In [1]: import numpy as np

In [2]: np.set_printoptions(precision=3, suppress=True, linewidth=120, floatmode="fixed")

In [3]: def rnd(a):
   ...:     return np.round(a, 3) + 0
   ...: 

In [4]: arr = np.loadtxt("layer18.csv", delimiter=",")

In [5]: print(arr)
[[0.000 1.000 1.000]
 [1.000 0.000 0.000]
 [1.000 0.000 0.000]]

In [6]: # column 2 repeats column 1

In [7]: vals, vecs = np.linalg.eigh(arr)

In [8]: x = np.array([-2, 3, -3])

In [9]: print(rnd(np.linalg.eigvalsh(arr[1:, 1:])))
[0.000 0.000]

In [10]: print(np.abs(arr).sum(axis=1).max(), rnd(np.abs(vals).max()))
2.0 1.414

In [11]: print(x @ arr @ x / (x @ x), rnd(vals[0]), rnd(vals[-1]))
0.0 -1.414 1.414

In [12]: print(x @ arr @ x)
0.0

In [13]: mat = np.loadtxt("mat.csv", delimiter=",")

In [14]: print(mat)
[[ 1.000  3.000  2.000  0.000]
 [ 4.000  3.000  5.000  0.000]
 [ 6.000  4.000  7.000  2.000]
 [ 7.000  5.000 10.000  2.000]
 [ 8.000  8.000 10.000  5.000]
 [11.000 11.000 12.000  5.000]
 [14.000 11.000 14.000  6.000]
 [17.000 13.000 15.000  8.000]
 [20.000 15.000 17.000 10.000]
 [22.000 18.000 18.000 10.000]
 [22.000 21.000 21.000 13.000]
 [22.000 21.000 21.000 16.000]
 [25.000 21.000 21.000 16.000]
 [27.000 23.000 23.000 19.000]
 [27.000 24.000 24.000 19.000]
 [28.000 27.000 27.000 20.000]
 [28.000 28.000 30.000 23.000]
 [30.000 30.000 33.000 24.000]
 [33.000 31.000 34.000 26.000]
 [33.000 31.000 35.000 27.000]
 [34.000 31.000 38.000 30.000]
 [37.000 33.000 41.000 33.000]
 [38.000 34.000 41.000 33.000]
 [40.000 36.000 43.000 36.000]
 [40.000 37.000 43.000 36.000]
 [40.000 39.000 43.000 39.000]
 [42.000 40.000 44.000 39.000]
 [42.000 40.000 45.000 41.000]
 [45.000 40.000 47.000 44.000]
 [47.000 43.000 48.000 44.000]
 [49.000 45.000 49.000 47.000]]

In [15]: out = mat / np.linalg.norm(mat, axis=1)
---------------------------------------------------------------------------
ValueError                                Traceback (most recent call last)
Cell In[15], line 1
----> 1 out = mat / np.linalg.norm(mat, axis=1)

ValueError: operands could not be broadcast together with shapes (31,4) (31,) 

In [16]: out = mat / np.linalg.norm(mat, axis=1, keepdims=True)

In [17]: cov = out @ out.T

In [18]: print(rnd(np.degrees(np.arccos(np.clip(cov[28, 20], -1, 1)))))
3.573

In [19]: cov = np.cov(mat, rowvar=False)

In [20]: print(rnd(np.corrcoef(mat.T)))
[[1.000 0.993 0.987 0.982]
 [0.993 1.000 0.989 0.986]
 [0.987 0.989 1.000 0.991]
 [0.982 0.986 0.991 1.000]]

In [21]: print(rnd(np.linalg.eigvalsh(cov)[::-1]))
[772.704   4.186   1.742   1.171]

In [22]: print(cov.shape)
(4, 4)

In [23]: print(np.argwhere(np.triu(np.abs(np.corrcoef(mat.T)) > 0.8, 1)))
[[0 1]
 [0 2]
 [0 3]
 [1 2]
 [1 3]
 [2 3]]
